$ python -q
>>> import numpy as np
>>> np.set_printoptions(suppress=True, linewidth=200)
>>> M = np.load("out6.npy")
>>> M
array([[ 68., -24.,   0., -48., -40., -32.,  32.],
       [-24.,  13.,   0.,  18.,  15.,  12., -12.],
       [  0.,   0.,   4.,   0.,   0.,   0.,   0.],
       [-48.,  18.,   0.,  40.,  30.,  24., -24.],
       [-40.,  15.,   0.,  30.,  29.,  20., -20.],
       [-32.,  12.,   0.,  24.,  20.,  20., -16.],
       [ 32., -12.,   0., -24., -20., -16.,  20.]])
>>> # 2 blocks once reordered
>>> round(float(np.linalg.det(M)), 2)
696320.0
>>> np.round(np.sort(np.linalg.eigvals(M).real), 2)
array([  4.,   4.,   4.,   4.,   4.,   4., 170.])
>>> (np.linalg.matrix_power((M != 0) + (M.T != 0) + np.eye(7), 7) > 0).astype(int)
array([[1, 1, 0, 1, 1, 1, 1],
       [1, 1, 0, 1, 1, 1, 1],
       [0, 0, 1, 0, 0, 0, 0],
       [1, 1, 0, 1, 1, 1, 1],
       [1, 1, 0, 1, 1, 1, 1],
       [1, 1, 0, 1, 1, 1, 1],
       [1, 1, 0, 1, 1, 1, 1]])
>>> evals, evecs = np.linalg.eigh(M)
>>> x0 = np.array([1, 0, 5, 1, 9, 6, 8])
>>> np.round(np.linalg.eigvalsh(M[1:, 1:]), 2)
array([  4.,   4.,   4.,   4.,   4., 106.])
>>> (np.sign(evecs[:, -1].round(6)) == np.sign(evecs[0, -1].round(6))).astype(int)
array([1, 0, 0, 0, 0, 0, 1])
>>> np.abs(M).sum(axis=1).max(), np.abs(evals).max()
(np.float64(244.0), np.float64(170.0))
>>> u = np.array([0, -6])
>>> np.polyval(u, M[6])
array([-6., -6., -6., -6., -6., -6., -6.])
>>> left, sigma, Vh = np.linalg.svd(M)
>>> sigma.round(2)
array([170.,   4.,   4.,   4.,   4.,   4.,   4.])
>>> np.argmax(sigma[:-1] / (sigma[1:] + 1e-6)) + 1
np.int64(1)
>>> other = left[:, :1] @ np.diag(sigma[:1]) @ Vh[:1]
>>> np.abs(M - other).max()
np.float64(4.0)
>>> np.linalg.matrix_rank(M, rtol=0.05)
np.int64(1)
>>> np.round(np.linalg.norm(M - other, 2), 2), np.round(sigma[1], 2)
(np.float64(4.0), np.float64(4.0))
>>> A = np.loadtxt("x.csv", delimiter=",")
>>> A
array([[-2.7, -0.3, -0.3,  0.6, -1.3, -0.3,  1.3,  0.7],
       [ 3. ,  1. ,  0.9,  0.5, -0.7,  1. , -0.5, -0.3],
       [-2.4, -0.3, -0.3, -2.3,  0.4, -0.6,  0.3,  0.9],
       [ 3.9,  0. , -0.9, -1. ,  0.1, -0.2, -0.4, -0.2],
       [ 2.1, -0.4, -0.3, -0.5, -1. , -1.4, -1.1, -1.8],
       [-0.9,  2.9,  0.2, -1. ,  0.1, -0.2, -2.2,  0.9],
       [ 0.9, -0.4, -0.3, -0.7,  1.5,  0.3,  0.4,  1.5],
       [ 4.2,  0.1,  0. ,  0.7, -0.6, -0.6, -1. ,  0. ],
       [ 3.3,  0. ,  1.5,  0.8,  0.9,  2. , -0.7,  0.6],
       [-1.2, -1.3,  0.9,  0.4, -1.5, -2. ,  0.3, -0.1],
       [-0.3,  1.3, -0.2, -1.9,  0.8, -0.6, -0.9,  0.8],
       [-4.8,  0.5,  1.8, -1.1,  0.4,  2. , -0.3, -2.5],
       [ 4.8,  1.6,  0.5, -1.3, -0.2,  0. ,  0.6, -0.5],
       [ 3.3, -0.2,  0.1,  1.6, -1.9, -0.6, -1. ,  0.5]])
>>> x0 = np.array([0, 2, 3, 3, 1, 3, 0, 2])
>>> target = A @ x0
>>> target.round(2)
array([ -0.5,   7.9,  -8. ,  -6.6, -12. ,   4.7,   1.6,  -0.1,  15. ,  -6.4,  -3.1,   4.5,  -0.4,   2. ])
>>> rng = np.random.default_rng(606)
>>> target = target + 0.02 * rng.normal(size=14)
>>> target.round(2)
array([ -0.49,   7.93,  -7.99,  -6.58, -11.99,   4.71,   1.57,  -0.08,  15.01,  -6.43,  -3.11,   4.49,  -0.36,   2.03])
>>> coef, *_ = np.linalg.lstsq(A, target)
>>> np.round(np.linalg.norm(target - A @ coef), 2)
np.float64(0.03)
>>> other = A + rng.integers(-2, 3, (14, 1)) @ rng.integers(-2, 3, (1, 8))
>>> other.round(2)
array([[-4.7, -2.3, -2.3, -1.4, -1.3,  0.7,  2.3,  1.7],
       [ 3. ,  1. ,  0.9,  0.5, -0.7,  1. , -0.5, -0.3],
       [-6.4, -4.3, -4.3, -6.3,  0.4,  1.4,  2.3,  2.9],
       [ 3.9,  0. , -0.9, -1. ,  0.1, -0.2, -0.4, -0.2],
       [ 2.1, -0.4, -0.3, -0.5, -1. , -1.4, -1.1, -1.8],
       [ 3.1,  6.9,  4.2,  3. ,  0.1, -2.2, -4.2, -1.1],
       [-1.1, -2.4, -2.3, -2.7,  1.5,  1.3,  1.4,  2.5],
       [ 4.2,  0.1,  0. ,  0.7, -0.6, -0.6, -1. ,  0. ],
       [ 3.3,  0. ,  1.5,  0.8,  0.9,  2. , -0.7,  0.6],
       [-5.2, -5.3, -3.1, -3.6, -1.5,  0. ,  2.3,  1.9],
       [ 1.7,  3.3,  1.8,  0.1,  0.8, -1.6, -1.9, -0.2],
       [-2.8,  2.5,  3.8,  0.9,  0.4,  1. , -1.3, -3.5],
       [ 6.8,  3.6,  2.5,  0.7, -0.2, -1. , -0.4, -1.5],
       [ 3.3, -0.2,  0.1,  1.6, -1.9, -0.6, -1. ,  0.5]])
>>> np.round(other - A, 2)
array([[-2., -2., -2., -2.,  0.,  1.,  1.,  1.],
       [ 0.,  0.,  0.,  0.,  0.,  0.,  0.,  0.],
       [-4., -4., -4., -4.,  0.,  2.,  2.,  2.],
       [ 0.,  0.,  0.,  0.,  0.,  0.,  0.,  0.],
       [ 0.,  0.,  0.,  0.,  0.,  0.,  0.,  0.],
       [ 4.,  4.,  4.,  4.,  0., -2., -2., -2.],
       [-2., -2., -2., -2.,  0.,  1.,  1.,  1.],
       [ 0.,  0.,  0.,  0.,  0.,  0.,  0.,  0.],
       [ 0.,  0.,  0.,  0.,  0.,  0.,  0.,  0.],
       [-4., -4., -4., -4.,  0.,  2.,  2.,  2.],
       [ 2.,  2.,  2.,  2.,  0., -1., -1., -1.],
       [ 2.,  2.,  2.,  2.,  0., -1., -1., -1.],
       [ 2.,  2.,  2.,  2.,  0., -1., -1., -1.],
       [ 0.,  0.,  0.,  0.,  0.,  0.,  0.,  0.]])
>>> np.abs(other - A).sum(axis=1)
array([11.,  0., 22.,  0.,  0., 22., 11.,  0.,  0., 22., 11., 11., 11.,  0.])
>>> hat = A @ np.linalg.solve(A.T @ A, A.T)
>>> round(float(np.trace(hat)), 2)
8.0
>>> np.round(np.linalg.eigvalsh(hat), 2) + 0
array([0., 0., 0., 0., 0., 0., 1., 1., 1., 1., 1., 1., 1., 1.])
>>> w1 = np.array([[4, -3], [4, -3], [-3, 1], [3, -4], [-3, 3], [4, -2], [0, 0], [1, 4]])
>>> coef = np.array([0, 8])
>>> act = np.maximum(A @ w1 + coef, 0)
>>> np.round((act > 0).mean(axis=0), 2)
array([0.57, 0.5 ])
>>> np.linalg.matrix_rank(act)
np.int64(2)
>>> C = np.array([[0, 1], [-2, 1]])
>>> (act @ C).round(6).argmax(axis=1)
array([1, 1, 1, 1, 1, 1, 1, 1, 1, 1, 1, 1, 1, 1])
>>> other = A / np.linalg.norm(A, axis=1)
Traceback (most recent call last):
  File "<python-input-46>", line 1, in <module>
    other = A / np.linalg.norm(A, axis=1)
            ~~^~~~~~~~~~~~~~~~~~~~~~~~~~~
ValueError: operands could not be broadcast together with shapes (14,8) (14,) 
>>> other = A / np.linalg.norm(A, axis=1, keepdims=True)
>>> G = other @ other.T
>>> G[4].round(2)
array([-0.56,  0.46, -0.42,  0.68,  1.  , -0.12, -0.29,  0.7 ,  0.13,  0.15, -0.06, -0.4 ,  0.56,  0.6 ])
>>> (G - 2 * np.eye(14)).round(6).argmax(axis=1)
array([ 9,  7, 10, 12,  7, 10,  8, 13,  1,  0,  5,  2,  3,  7])
>>> q, _ = np.linalg.qr(np.array([[-0.7, 1.1, 0.6, 1.5, 0.6],
...     [-0.8, 0.3, 0.4, -0.5, -1.6],
...     [-1.4, -0.2, -1.2, -0.5, -0.2],
...     [-0.1, 0.1, -0.3, 1.3, -0.7],
...     [0.9, -2.6, -0.7, -0.2, 0.0],
...     [0.2, -1.5, -0.4, 0.1, 0.5],
...     [1.5, -0.7, 1.3, -0.2, 0.3],
...     [0.1, 1.8, -0.2, 2.5, -1.0],
...     [1.9, 0.5, -2.0, -0.6, -0.3],
...     [1.0, 0.4, 0.7, 0.7, 0.7],
...     [0.7, -0.9, 1.3, 0.5, -2.2],
...     [-0.8, 0.3, 0.2, -0.7, -1.5],
...     [0.3, -2.9, -0.4, -0.1, 2.1],
...     [-0.4, 0.4, 0.6, -1.1, 0.3],
...     [-0.8, 0.4, -0.1, 0.0, -3.2],
...     [0.0, -0.7, -1.0, -0.1, -1.0]]))
>>> feats = q @ q.T
>>> feats.round(2) + 0
array([[ 0.27, -0.05, -0.01,  0.11, -0.14, -0.02, -0.08,  0.24, -0.26,  0.06, -0.06, -0.07,  0.  , -0.05, -0.08, -0.09],
       [-0.05,  0.15,  0.05, -0.03, -0.04, -0.04, -0.02, -0.08, -0.11, -0.09,  0.12,  0.15, -0.12,  0.07,  0.2 ,  0.03],
       [-0.01,  0.05,  0.29,  0.03,  0.01,  0.05, -0.29, -0.05, -0.04, -0.2 , -0.2 ,  0.07,  0.07, -0.01,  0.09,  0.11],
       [ 0.11, -0.03,  0.03,  0.17,  0.07,  0.06, -0.09,  0.26, -0.03,  0.  ,  0.08, -0.04,  0.04, -0.16,  0.09,  0.08],
       [-0.14, -0.04,  0.01,  0.07,  0.35,  0.18,  0.06, -0.07,  0.08, -0.04,  0.17, -0.04,  0.28, -0.13,  0.04,  0.15],
       [-0.02, -0.04,  0.05,  0.06,  0.18,  0.12, -0.02, -0.02, -0.04, -0.03,  0.03, -0.05,  0.21, -0.08, -0.02,  0.07],
       [-0.08, -0.02, -0.29, -0.09,  0.06, -0.02,  0.35, -0.1 ,  0.02,  0.17,  0.25, -0.04,  0.  ,  0.05, -0.08, -0.1 ],
       [ 0.24, -0.08, -0.05,  0.26, -0.07, -0.02, -0.1 ,  0.53,  0.06,  0.1 ,  0.05, -0.1 , -0.13, -0.22,  0.07,  0.03],
       [-0.26, -0.11, -0.04, -0.03,  0.08, -0.04,  0.02,  0.06,  0.78,  0.04, -0.13, -0.07, -0.17, -0.07, -0.01,  0.14],
       [ 0.06, -0.09, -0.2 ,  0.  , -0.04, -0.03,  0.17,  0.1 ,  0.04,  0.17,  0.07, -0.1 , -0.03, -0.02, -0.13, -0.1 ],
       [-0.06,  0.12, -0.2 ,  0.08,  0.17,  0.03,  0.25,  0.05, -0.13,  0.07,  0.5 ,  0.07, -0.03, -0.06,  0.24,  0.04],
       [-0.07,  0.15,  0.07, -0.04, -0.04, -0.05, -0.04, -0.1 , -0.07, -0.1 ,  0.07,  0.15, -0.12,  0.08,  0.19,  0.03],
       [ 0.  , -0.12,  0.07,  0.04,  0.28,  0.21,  0.  , -0.13, -0.17, -0.03, -0.03, -0.12,  0.45, -0.09, -0.17,  0.05],
       [-0.05,  0.07, -0.01, -0.16, -0.13, -0.08,  0.05, -0.22, -0.07, -0.02, -0.06,  0.08, -0.09,  0.18, -0.04, -0.1 ],
       [-0.08,  0.2 ,  0.09,  0.09,  0.04, -0.02, -0.08,  0.07, -0.01, -0.13,  0.24,  0.19, -0.17, -0.04,  0.39,  0.15],
       [-0.09,  0.03,  0.11,  0.08,  0.15,  0.07, -0.1 ,  0.03,  0.14, -0.1 ,  0.04,  0.03,  0.05, -0.1 ,  0.15,  0.15]])
>>> # null space of dimension 11
>>> x0 = np.array([-1, 9, -2, 3, -4, 7, 6, 7, 7, -3, -8, 4, 5, 4, 7, 9])
>>> round(np.trace(feats), 2)
np.float64(5.0)
>>> np.round(feats @ feats @ x0, 2) + 0
array([-2.14,  0.85,  2.24,  1.34,  1.44,  0.11, -2.6 ,  1.69,  5.23, -1.92,  0.  ,  1.16, -1.9 , -1.61,  3.74,  3.16])
>>> round(float((x0 - feats @ x0) @ (feats @ x0)), 2)
0.0
>>> np.abs(np.diag(np.linalg.qr(feats)[1])) > 1e-9
array([ True,  True,  True,  True,  True, False, False, False, False, False, False, False, False, False, False, False])
>>> np.unique(feats.round(6), axis=0).shape
(16, 16)
>>> F = np.loadtxt("arr.csv", delimiter=",")
>>> F.round(2) + 0
array([[ 0.5 , -0.06, -0.07,  0.14, -0.03, -0.07,  0.  , -0.06,  0.07, -0.07,  0.06,  0.25, -0.14,  0.18, -0.19, -0.22],
       [-0.06,  0.18, -0.04, -0.03,  0.01, -0.16, -0.04, -0.11, -0.19, -0.03,  0.04, -0.2 , -0.12, -0.07, -0.08, -0.02],
       [-0.07, -0.04,  0.74, -0.09,  0.  ,  0.09, -0.25,  0.01,  0.02,  0.17,  0.01,  0.06,  0.1 , -0.13, -0.18, -0.14],
       [ 0.14, -0.03, -0.09,  0.5 , -0.02, -0.21, -0.22, -0.06,  0.25,  0.16, -0.11, -0.03, -0.07,  0.  ,  0.16, -0.01],
       [-0.03,  0.01,  0.  , -0.02,  0.33,  0.04, -0.03,  0.09, -0.03,  0.08,  0.29,  0.11, -0.24, -0.15,  0.15,  0.04],
       [-0.07, -0.16,  0.09, -0.21,  0.04,  0.71,  0.07, -0.01,  0.12,  0.07, -0.1 , -0.01, -0.2 ,  0.21,  0.06,  0.04],
       [ 0.  , -0.04, -0.25, -0.22, -0.03,  0.07,  0.51,  0.05,  0.  , -0.01,  0.08, -0.03,  0.17,  0.  ,  0.11, -0.29],
       [-0.06, -0.11,  0.01, -0.06,  0.09, -0.01,  0.05,  0.57,  0.22, -0.28, -0.07,  0.1 , -0.03, -0.28, -0.01,  0.01],
       [ 0.07, -0.19,  0.02,  0.25, -0.03,  0.12,  0.  ,  0.22,  0.66,  0.02,  0.12, -0.17,  0.09,  0.06, -0.02,  0.  ],
       [-0.07, -0.03,  0.17,  0.16,  0.08,  0.07, -0.01, -0.28,  0.02,  0.42,  0.09, -0.01,  0.06,  0.01,  0.27, -0.12],
       [ 0.06,  0.04,  0.01, -0.11,  0.29, -0.1 ,  0.08, -0.07,  0.12,  0.09,  0.8 , -0.02,  0.04,  0.03, -0.09,  0.07],
       [ 0.25, -0.2 ,  0.06, -0.03,  0.11, -0.01, -0.03,  0.1 , -0.17, -0.01, -0.02,  0.75,  0.1 ,  0.04,  0.12,  0.06],
       [-0.14, -0.12,  0.1 , -0.07, -0.24, -0.2 ,  0.17, -0.03,  0.09,  0.06,  0.04,  0.1 ,  0.7 ,  0.06,  0.02,  0.09],
       [ 0.18, -0.07, -0.13,  0.  , -0.15,  0.21,  0.  , -0.28,  0.06,  0.01,  0.03,  0.04,  0.06,  0.41, -0.13,  0.14],
       [-0.19, -0.08, -0.18,  0.16,  0.15,  0.06,  0.11, -0.01, -0.02,  0.27, -0.09,  0.12,  0.02, -0.13,  0.53,  0.02],
       [-0.22, -0.02, -0.14, -0.01,  0.04,  0.04, -0.29,  0.01,  0.  , -0.12,  0.07,  0.06,  0.09,  0.14,  0.02,  0.71]])
>>> other = F / np.sqrt((F ** 2).mean(axis=1, keepdims=True))
>>> np.linalg.matrix_rank(other) == np.linalg.matrix_rank(F)
np.True_
>>> other[1].round(2)
array([-0.53,  1.69, -0.34, -0.3 ,  0.11, -1.49, -0.42, -1.01, -1.83, -0.29,  0.35, -1.86, -1.1 , -0.69, -0.72, -0.2 ])
>>> np.round(np.linalg.norm(other, axis=1), 2)
array([4., 4., 4., 4., 4., 4., 4., 4., 4., 4., 4., 4., 4., 4., 4., 4.])
